% python3 -q
>>> import numpy as np
>>> import numpy.linalg as la
>>> np.set_printoptions(precision=1, suppress=True, linewidth=100)
>>> rnd = lambda a: np.round(a, 1) + 0
>>> W0 = np.loadtxt("m.csv", delimiter=",")
>>> W0
array([[  3.7,  -6.1, -15.6],
       [  2.2,  -6. , -15.2],
       [  3.7,  -7.4, -13.9],
       [  1.2,  -6.2, -15.9],
       [  2.5,  -6.2, -16.6],
       [  3.4,  -5.7, -15.2],
       [  2.5,  -4.3, -14.8],
       [  4.8,  -5.6, -14. ],
       [  2.8,  -6.2, -14.3],
       [  3.8,  -5.2, -14.9],
       [  3.4,  -4.5, -14.4],
       [  1. ,  -4.6, -15. ],
       [  1.8,  -5.8, -14.2],
       [  2.4,  -6.4, -15.1],
       [  4.7,  -7.6, -14.7],
       [  3.5,  -5.6, -16.6],
       [  2.9,  -6.6, -15.4],
       [  2. ,  -6.1, -15. ],
       [  3.4,  -5.5, -15. ],
       [  3.3,  -6.1, -16.4],
       [  3.5,  -6.8, -15.2],
       [  2.3,  -6.8, -14.5],
       [  3. ,  -6.4, -16. ],
       [  4.1,  -6.5, -14.8],
       [  1.6,  -7.8, -17.4],
       [  3.5,  -6.1, -15.1],
       [  3.6,  -7.4, -15.7],
       [  3.4,  -5.7, -15.9],
       [  4.8,  -6.8, -14.1],
       [  3.1,  -4.2, -15.7],
       [  4.2,  -7. , -13.4]])
>>> dist = la.norm(W0[:, None] - W0[None], axis=-1)
>>> dist.shape
(31, 31)
>>> rnd(dist[:5, :5])
array([[0. , 1.6, 2.1, 2.5, 1.6],
       [1.6, 0. , 2.4, 1.2, 1.4],
       [2.1, 2.4, 0. , 3.4, 3.2],
       [2.5, 1.2, 3.4, 0. , 1.5],
       [1.6, 1.4, 3.2, 1.5, 0. ]])
>>> np.flatnonzero(dist[21] < dist.mean() / 2)
array([ 8, 13, 17, 21])
>>> (dist + 1e9 * np.eye(31)).round(6).argmin(axis=1)
array([25, 17, 30, 17, 22, 18, 10, 28, 21, 18,  9,  6, 17,  1, 28, 19, 13,  1,  5, 15, 16, 13, 19,
       20,  4,  5, 20,  0, 30,  6,  2])
>>> dist.mean(axis=1).argmax()
np.int64(24)
>>> z = W0[:, 1] > np.median(W0[:, 1])
>>> u = W0[z].mean(axis=0) - W0[~z].mean(axis=0)
>>> rnd((((W0 - W0.mean(axis=0)) @ u > 0) == z).mean())
np.float64(0.9)
>>> ((W0 - W0.mean(axis=0)) @ u > 0).astype(int)
array([0, 1, 0, 0, 0, 1, 1, 1, 1, 1, 1, 1, 1, 0, 0, 1, 0, 1, 1, 0, 0, 0, 0, 0, 0, 0, 0, 1, 0, 1, 0])
>>> rnd(u)
array([-0.1,  1.4,  0.1])
>>> cen = (W0 - W0.mean(axis=0)) / W0.std(axis=0)
>>> rnd(cen.std(axis=0))
array([1., 1., 1.])
>>> beta = la.lstsq(np.delete(cen, 1, axis=1), cen[:, 1])[0]
>>> rnd(1 - np.var(cen[:, 1] - np.delete(cen, 1, axis=1) @ beta))
np.float64(0.0)
>>> rnd(beta)
array([-0.2,  0.1])
>>> np.abs(beta).argmax()
np.int64(0)
>>> rnd(la.norm(W0, 2) / la.norm(W0))
np.float64(1.0)
>>> np.argsort(-la.norm(W0, axis=0).round(6), kind="stable")[:3]
array([2, 1, 0])
>>> la.cond(W0) > 100
np.False_
>>> u = np.array([0, 2, 3])
>>> E = u[np.abs(np.subtract.outer(np.arange(3), np.arange(3)))]
>>> E
array([[0, 2, 3],
       [2, 0, 2],
       [3, 2, 0]])
>>> u, r1 = E[2], E[0]
>>> u @ u
np.int64(13)
>>> u @ r1
np.int64(4)
>>> pr = (u @ r1) / (u @ u) * u
>>> rnd(r1 - pr)
array([-0.9,  1.4,  3. ])
>>> (r1 - pr) @ u
np.float64(0.0)
>>> q = E.astype(float).copy()
>>> for j in range(3):
...     q[:, j] -= q[:, :j] @ (q[:, :j].T @ q[:, j])
...     q[:, j] /= la.norm(q[:, j])
... 
>>> rnd(q.T @ q)
array([[1., 0., 0.],
       [0., 1., 0.],
       [0., 0., 1.]])
>>> rnd(q.T @ E)
array([[3.6, 1.7, 1.1],
       [0. , 2.3, 1.8],
       [0. , 0. , 2.9]])
>>> C2 = E.T @ E
>>> np.allclose(C2, C2.T)
True
>>> np.trace(C2), (E ** 2).sum()
(np.int64(34), np.int64(34))
>>> P = np.triu(np.array([[1, 2, 0], [0, 1, 1], [2, 1, 1]]), 1) + np.eye(3)
>>> A2 = P @ E @ la.inv(P)
>>> rnd(np.poly(A2))
array([  1.,   0., -17., -24.])
>>> rnd(la.det(A2))
np.float64(24.0)
>>> np.trace(A2), np.trace(E)
(np.float64(0.0), np.int64(0))
